$ python -q
>>> import numpy as np
>>> np.set_printoptions(precision=3, suppress=True, linewidth=200, sign=" ")
>>> def tidy(a):
...     return np.round(a, 3) + 0
... 
>>> E = np.loadtxt("run15.csv", delimiter=",")
>>> E
array([[ -1.,  -1.,  -1.,  -1.,  -1.,  -1.,  -1.,  -1.,  -1.,  -1.],
       [ -1.,  -2.,  -2.,  -2.,  -2.,  -2.,  -2.,  -2.,  -2.,  -2.],
       [ -1.,  -2.,  -3.,  -3.,  -3.,  -3.,  -3.,  -3.,  -3.,  -3.],
       [ -1.,  -2.,  -3.,  -4.,  -4.,  -4.,  -4.,  -4.,  -4.,  -4.],
       [ -1.,  -2.,  -3.,  -4.,  -5.,  -5.,  -5.,  -5.,  -5.,  -5.],
       [ -1.,  -2.,  -3.,  -4.,  -5.,  -6.,  -6.,  -6.,  -6.,  -6.],
       [ -1.,  -2.,  -3.,  -4.,  -5.,  -6.,  -7.,  -7.,  -7.,  -7.],
       [ -1.,  -2.,  -3.,  -4.,  -5.,  -6.,  -7.,  -8.,  -8.,  -8.],
       [ -1.,  -2.,  -3.,  -4.,  -5.,  -6.,  -7.,  -8.,  -9.,  -9.],
       [ -1.,  -2.,  -3.,  -4.,  -5.,  -6.,  -7.,  -8.,  -9., -10.]])
>>> Y = np.array([[1, 0, 0],
...     [2, 1, 1],
...     [2, 1, 1],
...     [1, 2, 2],
...     [2, 1, 0],
...     [2, 2, 0],
...     [1, 0, 0],
...     [2, 2, 0],
...     [2, 2, 0],
...     [2, 2, 0]])
>>> np.vstack([E, Y.T]).shape
(13, 10)
>>> np.einsum("ik,kj->ji", E, Y)
array([[-17., -33., -47., -59., -70., -79., -86., -92., -96., -98.],
       [-13., -26., -38., -49., -58., -66., -72., -78., -82., -84.],
       [ -4.,  -8., -11., -13., -13., -13., -13., -13., -13., -13.]])
>>> np.einsum("ik,kj->ij", E, Y)
array([[-17., -13.,  -4.],
       [-33., -26.,  -8.],
       [-47., -38., -11.],
       [-59., -49., -13.],
       [-70., -58., -13.],
       [-79., -66., -13.],
       [-86., -72., -13.],
       [-92., -78., -13.],
       [-96., -82., -13.],
       [-98., -84., -13.]])
>>> np.linalg.matrix_rank(np.vstack([E, Y.T]))
np.int64(10)
>>> x = np.array([1, 0, 1, 2, 2, 3, 1, 2, 3, 0])
>>> target = E @ x
>>> target
array([-15., -29., -43., -56., -67., -76., -82., -87., -90., -90.])
>>> tidy(np.linalg.solve(E, E[:, 3]))
array([ 0.,  0.,  0.,  1.,  0.,  0.,  0.,  0.,  0.,  0.])
>>> O, _ = np.linalg.qr(np.array([[0.2, 1.5, -0.1, 0.7, -1.1, 1.2, -0.5, -1.1, 1.0],
...     [-0.6, -0.8, 0.6, -1.3, -0.8, 1.5, 0.3, 0.1, -0.3],
...     [0.7, 0.4, 1.0, 0.5, -1.3, 0.5, -0.7, 0.3, 1.3],
...     [0.7, -1.2, -0.7, -1.0, -1.4, 1.3, 1.4, -1.4, 0.9],
...     [0.2, 1.8, 1.2, -0.4, -0.8, 0.1, 0.0, -0.5, 0.6],
...     [-0.3, 1.6, 0.7, -0.2, -1.6, -2.7, -0.9, -1.5, 0.2],
...     [-1.2, 0.1, -0.8, 0.7, -0.8, 0.8, 1.0, 0.3, 0.4],
...     [-0.1, 0.9, 0.4, 0.3, 0.1, -0.6, -1.0, -0.3, -0.3],
...     [0.9, -1.4, -0.4, 0.3, 0.4, 0.0, 0.8, 1.7, -0.7]]))
>>> vals = np.array([-3, -2, -3, 0, 1, -1, 0, 0, 2])
>>> m1 = O @ np.diag(vals) @ O.T
>>> tidy(m1)
array([[-1.058,  1.119,  0.37 , -0.195, -0.339,  0.259, -0.129, -0.514,  0.111],
       [ 1.119, -1.673, -0.2  ,  0.756, -0.216,  0.22 ,  0.083, -0.013,  0.434],
       [ 0.37 , -0.2  , -0.631,  0.221, -0.71 ,  0.144,  1.336, -0.228, -0.269],
       [-0.195,  0.756,  0.221, -0.384,  0.379,  0.553,  0.692,  0.638, -0.566],
       [-0.339, -0.216, -0.71 ,  0.379, -0.856, -0.304,  0.519, -0.069,  0.296],
       [ 0.259,  0.22 ,  0.144,  0.553, -0.304, -0.918,  0.06 , -0.487,  0.334],
       [-0.129,  0.083,  1.336,  0.692,  0.519,  0.06 , -1.171,  0.265,  0.881],
       [-0.514, -0.013, -0.228,  0.638, -0.069, -0.487,  0.265,  1.502,  0.494],
       [ 0.111,  0.434, -0.269, -0.566,  0.296,  0.334,  0.881,  0.494, -0.811]])
>>> # symmetric, so the eigenvalues are real
>>> tidy(np.trace(np.linalg.pinv(m1) @ m1))
np.float64(6.0)
>>> np.linalg.lstsq(m1[:-1].T, m1[-1])[2]
np.int32(6)
>>> vals, evecs = np.linalg.eigh(m1)
>>> x = np.array([-5, -5, -3, 2, 1, -4, -2, -4, -2])
>>> tidy(np.abs(m1).sum(axis=1).max()), np.abs(vals).max()
(np.float64(5.135), np.float64(3.0))
>>> tidy(np.linalg.eigvalsh(m1[1:, 1:]))
array([-3.   , -2.643, -1.558, -0.522,  0.   ,  0.   ,  0.879,  1.902])
>>> u, g = m1[2], m1[4]
>>> tidy(u @ u)
np.float64(3.057)
>>> pr = (u @ g) / (u @ u) * u
>>> tidy(pr)
array([ 0.199, -0.108, -0.339,  0.119, -0.382,  0.078,  0.718, -0.123, -0.144])
>>> tidy(g - pr)
array([-0.538, -0.109, -0.371,  0.26 , -0.475, -0.382, -0.199,  0.054,  0.44 ])
>>> tidy(np.linalg.norm(u + g) ** 2 + np.linalg.norm(u - g) ** 2)
np.float64(10.108)
>>> np.linalg.matrix_rank(np.outer(u, g))
np.int64(1)
>>> vals, evecs = np.linalg.eigh(m1)
>>> vals.sum(), tidy(np.trace(m1))
(np.float64(-6.0), np.float64(-6.0))
>>> tidy(evecs.T @ m1 @ evecs)
array([[-3.,  0.,  0.,  0.,  0.,  0.,  0.,  0.,  0.],
       [ 0., -3.,  0.,  0.,  0.,  0.,  0.,  0.,  0.],
       [ 0.,  0., -2.,  0.,  0.,  0.,  0.,  0.,  0.],
       [ 0.,  0.,  0., -1.,  0.,  0.,  0.,  0.,  0.],
       [ 0.,  0.,  0.,  0.,  0.,  0.,  0.,  0.,  0.],
       [ 0.,  0.,  0.,  0.,  0.,  0.,  0.,  0.,  0.],
       [ 0.,  0.,  0.,  0.,  0.,  0.,  0.,  0.,  0.],
       [ 0.,  0.,  0.,  0.,  0.,  0.,  0.,  1.,  0.],
       [ 0.,  0.,  0.,  0.,  0.,  0.,  0.,  0.,  2.]])
>>> tidy(np.linalg.eigvalsh(m1 + -2 * np.eye(9)))
array([-5., -5., -4., -3., -2., -2., -2., -1.,  0.])
>>> tidy(np.linalg.svd(m1, compute_uv=False))
array([ 3.,  3.,  2.,  2.,  1.,  1.,  0.,  0.,  0.])
>>> np.linalg.matrix_rank(m1, rtol=0.1)
np.int64(6)
>>> F = np.loadtxt("a.csv", delimiter=",")
>>> tidy(F)
array([[ 1.   ,  0.   ,  0.   ,  0.   ,  0.   ,  0.   ],
       [ 0.   , -0.5  , -0.866,  0.   ,  0.   ,  0.   ],
       [ 0.   ,  0.866, -0.5  ,  0.   ,  0.   ,  0.   ],
       [ 0.   ,  0.   ,  0.   ,  1.   ,  0.   ,  0.   ],
       [ 0.   ,  0.   ,  0.   ,  0.   ,  1.   ,  0.   ],
       [ 0.   ,  0.   ,  0.   ,  0.   ,  0.   ,  1.   ]])
>>> [round(float(np.linalg.det(E[:i, :i])), 2) + 0 for i in range(1, 11)]
[-1.0, 1.0, -1.0, 1.0, -1.0, 1.0, -1.0, 1.0, -1.0, 1.0]
>>> np.all(np.linalg.eigvalsh(E) > 0)
np.False_
>>> tidy(F @ F.T)
array([[ 1.,  0.,  0.,  0.,  0.,  0.],
       [ 0.,  1.,  0.,  0.,  0.,  0.],
       [ 0.,  0.,  1.,  0.,  0.,  0.],
       [ 0.,  0.,  0.,  1.,  0.,  0.],
       [ 0.,  0.,  0.,  0.,  1.,  0.],
       [ 0.,  0.,  0.,  0.,  0.,  1.]])
>>> tidy(np.linalg.norm(F, axis=0))
array([ 1.,  1.,  1.,  1.,  1.,  1.])
>>> tidy(np.linalg.svd(F, compute_uv=False))
array([ 1.,  1.,  1.,  1.,  1.,  1.])
>>> F[:, 5] @ F[:, 3]
np.float64(0.0)
>>> Y = np.linalg.inv(F)
>>> (np.abs(Y) > 1e-9).astype(int)
array([[ 1,  0,  0,  0,  0,  0],
       [ 0,  1,  1,  0,  0,  0],
       [ 0,  1,  1,  0,  0,  0],
       [ 0,  0,  0,  1,  0,  0],
       [ 0,  0,  0,  0,  1,  0],
       [ 0,  0,  0,  0,  0,  1]])
>>> tidy(np.linalg.det(F) * np.linalg.det(Y))
np.float64(1.0)
>>> tidy(Y)
array([[ 1.   ,  0.   ,  0.   ,  0.   ,  0.   ,  0.   ],
       [ 0.   , -0.5  ,  0.866,  0.   ,  0.   ,  0.   ],
       [ 0.   , -0.866, -0.5  ,  0.   ,  0.   ,  0.   ],
       [ 0.   ,  0.   ,  0.   ,  1.   ,  0.   ,  0.   ],
       [ 0.   ,  0.   ,  0.   ,  0.   ,  1.   ,  0.   ],
       [ 0.   ,  0.   ,  0.   ,  0.   ,  0.   ,  1.   ]])
>>> u = np.array([-3, 9, -5, -7, 7, -5, -3, 2, 6, 0, -3])
>>> rng = np.random.default_rng(4028)
>>> X = np.outer(rng.normal(size=29), u) + 0.1 * rng.normal(size=(29, 11))
>>> tidy(X)
array([[  1.031,  -2.589,   1.412,   1.901,  -2.047,   1.474,   0.901,  -0.522,  -1.759,   0.094,   0.934],
       [  3.621, -11.137,   5.933,   8.769,  -8.511,   6.108,   3.498,  -2.499,  -7.241,  -0.15 ,   3.691],
       [ -2.219,   6.33 ,  -3.517,  -4.947,   4.845,  -3.396,  -2.023,   1.518,   4.133,  -0.008,  -2.129],
       [ -1.785,   5.695,  -3.2  ,  -4.482,   4.353,  -3.23 ,  -1.824,   1.217,   3.646,   0.067,  -2.025],
       [  0.59 ,  -1.284,   0.812,   1.078,  -1.175,   1.128,   0.342,  -0.287,  -0.923,  -0.048,   0.535],
       [  6.91 , -20.313,  11.35 ,  15.794, -15.862,  11.38 ,   6.761,  -4.468, -13.487,  -0.007,   6.62 ],
       [  2.181,  -6.453,   3.576,   5.154,  -5.126,   3.716,   2.178,  -1.371,  -4.428,  -0.149,   2.208],
       [  2.022,  -6.098,   3.33 ,   4.683,  -4.632,   3.211,   2.237,  -1.196,  -3.978,  -0.015,   2.184],
       [  3.586, -10.616,   5.745,   8.404,  -8.348,   6.169,   3.65 ,  -2.454,  -7.06 ,  -0.238,   3.6  ],
       [  4.606, -13.797,   7.524,  10.684, -10.892,   7.751,   4.692,  -3.185,  -9.192,  -0.009,   4.579],
       [  5.56 , -16.408,   8.98 ,  12.798, -12.925,   9.075,   5.519,  -3.564, -10.968,   0.043,   5.319],
       [  3.048,  -9.642,   5.277,   7.482,  -7.348,   5.22 ,   3.   ,  -2.156,  -6.43 ,  -0.038,   3.309],
       [  1.517,  -4.665,   2.494,   3.664,  -3.344,   2.639,   1.538,  -0.884,  -2.916,  -0.067,   1.648],
       [ -4.887,  14.274,  -7.967, -11.319,  11.013,  -7.893,  -4.79 ,   3.12 ,   9.483,  -0.062,  -4.936],
       [  5.198, -16.013,   9.032,  12.587, -12.641,   8.979,   5.263,  -3.523, -10.841,   0.075,   5.363],
       [  5.598, -16.921,   9.508,  13.202, -13.024,   9.456,   5.576,  -3.876, -11.29 ,   0.076,   5.721],
       [ -0.499,   1.058,  -0.685,  -0.841,   0.912,  -0.555,  -0.448,   0.17 ,   0.788,  -0.055,  -0.377],
       [  1.73 ,  -4.799,   2.865,   3.824,  -3.898,   2.546,   1.533,  -1.282,  -3.29 ,  -0.096,   1.663],
       [ -2.871,   8.622,  -4.811,  -6.73 ,   6.721,  -4.71 ,  -2.801,   1.83 ,   5.749,  -0.068,  -2.793],
       [  1.265,  -3.633,   1.971,   2.699,  -2.797,   1.98 ,   1.258,  -0.802,  -2.507,   0.041,   1.236],
       [ -2.857,   8.169,  -4.526,  -6.311,   6.518,  -4.581,  -2.672,   1.956,   5.305,   0.108,  -2.861],
       [ -1.377,   4.012,  -2.336,  -3.107,   3.049,  -2.008,  -1.405,   0.838,   2.745,   0.08 ,  -1.453],
       [  1.952,  -5.868,   3.292,   4.607,  -4.41 ,   3.301,   1.883,  -1.331,  -3.777,   0.074,   1.86 ],
       [ -1.115,   3.394,  -1.649,  -2.428,   2.57 ,  -1.748,  -1.161,   0.847,   2.229,  -0.065,  -1.172],
       [  1.969,  -6.584,   3.829,   5.222,  -5.117,   3.735,   2.281,  -1.582,  -4.404,   0.048,   2.247],
       [ -2.517,   7.426,  -4.215,  -5.708,   5.593,  -4.01 ,  -2.375,   1.701,   4.826,  -0.142,  -2.434],
       [ -0.369,   0.887,  -0.617,  -0.771,   0.521,  -0.349,  -0.271,   0.289,   0.487,   0.108,  -0.25 ],
       [ -2.067,   5.95 ,  -3.34 ,  -4.603,   4.611,  -3.42 ,  -2.023,   1.465,   4.063,  -0.173,  -2.118],
       [ -0.131,   0.127,  -0.295,  -0.166,   0.256,  -0.068,  -0.194,   0.002,   0.32 ,  -0.015,  -0.054]])
>>> d = np.linalg.norm(X[:, None] - X[None], axis=-1)
>>> np.linalg.matrix_rank(d ** 2)
np.int64(13)
>>> tidy(d[:5, :5])
array([[  0.   ,  16.093,  17.01 ,  15.814,   2.249],
       [ 16.093,   0.   ,  33.094,  31.9  ,  18.302],
       [ 17.01 ,  33.094,   0.   ,   1.249,  14.803],
       [ 15.814,  31.9  ,   1.249,   0.   ,  13.614],
       [  2.249,  18.302,  14.803,  13.614,   0.   ]])
>>> d.mean(axis=1).argmax()
np.int64(13)
